In [1]: import numpy as np

In [2]: from numpy import linalg as LA

In [3]: np.set_printoptions(precision=3, suppress=True, linewidth=120)

In [4]: tidy = lambda a: np.round(a, 3) + 0

In [5]: rng = np.random.default_rng(874)

In [6]: X = np.eye(4, dtype=int)[rng.permutation(4)] * np.array([2, 0, 1, 2])

In [7]: X
Out[7]: 
array([[0, 0, 0, 0],
       [2, 0, 0, 0],
       [0, 0, 0, 2],
       [0, 0, 1, 0]])

In [8]: X @ X.T
Out[8]: 
array([[0, 0, 0, 0],
       [0, 4, 0, 0],
       [0, 0, 4, 0],
       [0, 0, 0, 1]])

In [9]: tidy(LA.norm(X, axis=0))
Out[9]: array([2., 0., 1., 2.])

In [10]: print(tidy(LA.svd(X, compute_uv=False)))
[2. 2. 1. 0.]

In [11]: M = np.loadtxt("data.csv", delimiter=",")

In [12]: tidy(M)
Out[12]: 
array([[-0.894, -0.447],
       [-0.447,  0.894]])

In [13]: f = np.array([-2, 3])

In [14]: tidy(np.correlate(M[0], M[1], "full"))
Out[14]: array([-0.8,  0. ,  0.2])

In [15]: tidy(np.polyval(f, M[0]))
Out[15]: array([4.789, 3.894])

In [16]: Q, r_ = LA.qr(M)

In [17]: tidy(Q @ r_)
Out[17]: 
array([[-0.894, -0.447],
       [-0.447,  0.894]])

In [18]: tidy(r_)
Out[18]: 
array([[1., 0.],
       [0., 1.]])

In [19]: np.allclose(r_.T @ r_, M.T @ M)
Out[19]: True

In [20]: tidy(np.abs(np.diag(r_)))
Out[20]: array([1., 1.])

In [21]: tidy(Q.T @ Q)
Out[21]: 
array([[1., 0.],
       [0., 1.]])

In [22]: Q, evecs = LA.qr(M[:, :1])[0], LA.qr(M[:, 1:])[0]

In [23]: sig = LA.svd(Q.T @ evecs, compute_uv=False)

In [24]: tidy(LA.norm(Q @ Q.T - evecs @ evecs.T, 2))
Out[24]: np.float64(1.0)

In [25]: (sig > 0.9).sum()
Out[25]: np.int64(0)

In [26]: tidy(LA.det(M[::-1]))
Out[26]: np.float64(1.0)

In [27]: tidy(np.poly(M))
Out[27]: array([ 1.,  0., -1.])

In [28]: tidy(LA.det(2 * M)), tidy(LA.det(M))
Out[28]: (np.float64(-4.0), np.float64(-1.0))

In [29]: tidy(np.einsum("ij,ji->", M, M))
Out[29]: np.float64(2.0)

In [30]: tidy(np.kron(np.eye(2, dtype=int), M))
Out[30]: 
array([[-0.894, -0.447,  0.   ,  0.   ],
       [-0.447,  0.894,  0.   ,  0.   ],
       [ 0.   ,  0.   , -0.894, -0.447],
       [ 0.   ,  0.   , -0.447,  0.894]])

In [31]: print(tidy(LA.eigvals(M).sum().real))
0.0

In [32]: tidy(np.einsum("ii->", M))
Out[32]: np.float64(0.0)

In [33]: arr = np.load("case8.npy")

In [34]: arr
Out[34]: 
array([[ 0,  5,  0,  0],
       [-8,  0,  0,  0],
       [ 0,  0,  0,  8],
       [ 0,  0,  9,  0]])

In [35]: x0 = np.array([3, -1, -2, -2])

In [36]: target = arr @ x0

In [37]: target
Out[37]: array([ -5, -24, -16, -18])

In [38]: tidy(LA.solve(arr, arr[:, 1]))
Out[38]: array([0., 1., 0., 0.])

In [39]: tidy(LA.solve(arr, 4 * target))
Out[39]: array([12., -4., -8., -8.])

In [40]: tidy(LA.solve(arr.T, arr[0]))
Out[40]: array([1., 0., 0., 0.])

In [41]: tidy(LA.norm(arr, axis=0))
Out[41]: array([8., 5., 9., 8.])

In [42]: x0 = np.array([1, 7, 9, 5])

In [43]: h1 = np.maximum(arr @ x0, 0)

In [44]: np.maximum(arr @ x0, 0) - np.maximum(-arr @ x0, 0)
Out[44]: array([35, -8, 40, 81])

In [45]: h1
Out[45]: array([35,  0, 40, 81])

In [46]: tidy(np.tanh(arr @ x0))
Out[46]: array([ 1., -1.,  1.,  1.])
